In [1]: import numpy as np

In [2]: np.set_printoptions(suppress=True, linewidth=100)

In [3]: M = np.array([[-2, -1], [0, 1], [3, 4], [0, 1]])

In [4]: np.round(np.linalg.svd(M, compute_uv=False), 3)
Out[4]: array([5.506, 1.297])

In [5]: M.shape
Out[5]: (4, 2)

In [6]: M.sum(axis=1)
Out[6]: array([-3,  1,  7,  1])

In [7]: np.unravel_index(np.abs(M).argmax(), M.shape)
Out[7]: (np.int64(2), np.int64(1))

In [8]: np.linalg.matrix_rank(M)
Out[8]: np.int64(2)

In [9]: M.mean(axis=0)
Out[9]: array([0.25, 1.25])

In [10]: M - M[0]
Out[10]: 
array([[0, 0],
       [2, 2],
       [5, 5],
       [2, 2]])

In [11]: np.count_nonzero(M)
Out[11]: np.int64(6)

In [12]: out = np.c_[M[:, :1] @ np.array([[5]]), np.array([2, 1, 2, 2])]

In [13]: out
Out[13]: 
array([[-10,   2],
       [  0,   1],
       [ 15,   2],
       [  0,   2]])

In [14]: np.linalg.matrix_rank(out)
Out[14]: np.int64(2)

In [15]: np.round(np.linalg.norm(np.linalg.qr(M)[0].T @ out, axis=0) ** 2 / ((out ** 2).sum(axis=0) + 1e-12), 3)
Out[15]: array([1.   , 0.943])

In [16]: out = M / np.linalg.norm(M, axis=1, keepdims=True)

In [17]: cov = out @ out.T

In [18]: (cov - 2 * np.eye(4)).round(6).argmax(axis=1)
Out[18]: array([1, 3, 1, 1])

In [19]: (np.abs(cov) > 0.9).astype(int)
Out[19]: 
array([[1, 0, 0, 0],
       [0, 1, 0, 1],
       [0, 0, 1, 0],
       [0, 1, 0, 1]])

In [20]: np.round(np.degrees(np.arccos(np.clip(cov[0, 2], -1, 1))), 3)
Out[20]: np.float64(153.435)

In [21]: cent = 10 * np.array([[0.6, -0.4, 1.5], [-0.2, 1.9, 1.1]])

In [22]: rng = np.random.default_rng(932097)

In [23]: labels = rng.integers(0, 2, 26)

In [24]: J = cent[labels] + rng.normal(size=(26, 3))

In [25]: J.round(3)
Out[25]: 
array([[-4.403, 19.316, 11.322],
       [ 5.555, -2.932, 15.975],
       [-0.94 , 18.418, 11.22 ],
       [-2.065, 18.92 , 10.853],
       [ 4.08 , -3.661, 13.544],
       [ 5.421, -4.104, 14.959],
       [-1.871, 19.677, 11.868],
       [ 4.943, -3.308, 15.81 ],
       [ 7.873, -4.58 , 17.539],
       [-0.4  , 18.449, 12.075],
       [ 8.093, -6.92 , 15.644],
       [-1.137, 16.932,  8.349],
       [ 5.871, -4.369, 14.338],
       [-2.807, 18.662, 11.692],
       [ 5.486, -6.852, 15.129],
       [-2.621, 19.664, 10.29 ],
       [ 6.068, -5.828, 15.106],
       [-1.438, 17.254, 10.818],
       [-2.71 , 19.214, 10.536],
       [-2.476, 20.46 , 11.401],
       [-2.499, 17.574, 12.211],
       [ 6.504, -4.589, 14.186],
       [-0.54 , 18.349, 10.195],
       [-0.614, 18.781, 10.263],
       [ 6.162, -3.388, 14.832],
       [ 6.709, -3.786, 15.468]])

In [26]: cent = J[[16, 15]].astype(float)

In [27]: for _ in range(4):
    ...:     labels = np.linalg.norm(J[:, None] - cent, axis=-1).argmin(axis=1)
    ...:     cent = np.array([J[labels == j].mean(axis=0) for j in range(2)])
    ...: 

In [28]: labels
Out[28]: array([1, 0, 1, 1, 0, 0, 1, 0, 0, 1, 0, 1, 0, 1, 0, 1, 0, 1, 1, 1, 1, 0, 1, 1, 0, 0])

In [29]: np.abs(cent[1] - cent[0]).argmax()
Out[29]: np.int64(1)

In [30]: cent.round(3)
Out[30]: 
array([[ 6.064, -4.526, 15.211],
       [-1.894, 18.691, 10.935]])

In [31]: np.bincount(labels)
Out[31]: array([12, 14])

In [32]: out = cent / np.sqrt((cent ** 2).mean(axis=1, keepdims=True))

In [33]: out[0].round(3)
Out[33]: array([ 0.618, -0.461,  1.551])

In [34]: np.linalg.matrix_rank(cent - cent.mean(axis=1, keepdims=True))
Out[34]: np.int64(2)

In [35]: feats = np.loadtxt("a.csv", delimiter=",")

In [36]: feats
Out[36]: 
array([[ 24.265,  -4.147,   7.669],
       [ -4.432,   3.501,  -8.306],
       [ -3.271,   3.209,  -9.557],
       [ 23.767,  -4.139,   7.707],
       [ 23.673,  -5.603,   7.357],
       [ -3.139,   2.76 , -10.502],
       [ 24.926,  -2.451,   6.564],
       [ 25.357,  -3.707,   7.233],
       [ 24.138,  -3.918,   8.675],
       [ -4.586,   5.483,  -9.411],
       [ 24.999,  -5.373,   7.499],
       [ -4.431,   5.139, -11.093],
       [ -5.577,   4.364, -10.809]])

In [37]: x0 = np.array([2, -3, -5])

In [38]: h = np.maximum(J @ x0, 0)

In [39]: np.flatnonzero(h > 1e-9)
Out[39]: array([], dtype=int64)

In [40]: np.tanh(J @ x0)
Out[40]: 
array([-1., -1., -1., -1., -1., -1., -1., -1., -1., -1., -1., -1., -1., -1., -1., -1., -1., -1.,
       -1., -1., -1., -1., -1., -1., -1., -1.])

In [41]: data = np.loadtxt("mat.csv", delimiter=",")

In [42]: data
Out[42]: 
array([[-1.,  1.,  5.,  0.],
       [-2.,  0., -1., -2.],
       [-2.,  0., -1., -2.],
       [ 2.,  5.,  3.,  2.]])

In [43]: labels = rng.permutation(4)

In [44]: labels
Out[44]: array([2, 3, 1, 0])

In [45]: out = data[labels][:, labels]

In [46]: np.diag(out)
Out[46]: array([-1.,  2.,  0., -1.])

In [47]: np.round(np.sort(np.abs(np.linalg.eigvals(out))), 3) + 0
Out[47]: array([0.   , 0.553, 5.031, 5.031])

In [48]: np.allclose(out, data)
Out[48]: False

In [49]: cent = 20 * np.array([[1.4, -1.1, 0.0], [-0.9, -0.9, -0.7], [-0.7, -0.4, 1.1]])

In [50]: labels = rng.integers(0, 3, 23)

In [51]: arr = cent[labels] + rng.normal(size=(23, 3))

In [52]: arr.round(3)
Out[52]: 
array([[-15.53 ,  -8.748,  22.504],
       [-14.442,  -7.495,  20.87 ],
       [-16.567, -17.809, -15.11 ],
       [ 27.475, -22.413,  -0.802],
       [-13.901,  -8.373,  21.602],
       [ 28.02 , -21.896,  -0.527],
       [ 26.524, -22.235,   0.173],
       [-13.764,  -8.768,  22.105],
       [-14.977,  -7.868,  23.123],
       [-17.536, -17.256, -13.24 ],
       [-12.53 ,  -5.86 ,  19.759],
       [ 26.807, -20.998,  -1.465],
       [-14.02 ,  -6.444,  22.17 ],
       [-14.504,  -7.059,  22.663],
       [-17.359, -20.061, -15.256],
       [-18.189, -17.855, -13.476],
       [-14.319,  -9.304,  22.639],
       [-18.404, -17.933, -13.331],
       [-18.824, -17.876, -14.584],
       [ 26.718, -23.432,   1.408],
       [-13.993,  -7.991,  20.93 ],
       [ 29.59 , -22.326,  -1.62 ],
       [ 30.055, -22.442,  -0.708]])

In [53]: hat = arr @ np.linalg.solve(arr.T @ arr, arr.T)

In [54]: np.allclose(hat @ hat, hat)
Out[54]: True

In [55]: round(float(np.trace(hat)), 3)
Out[55]: 3.0
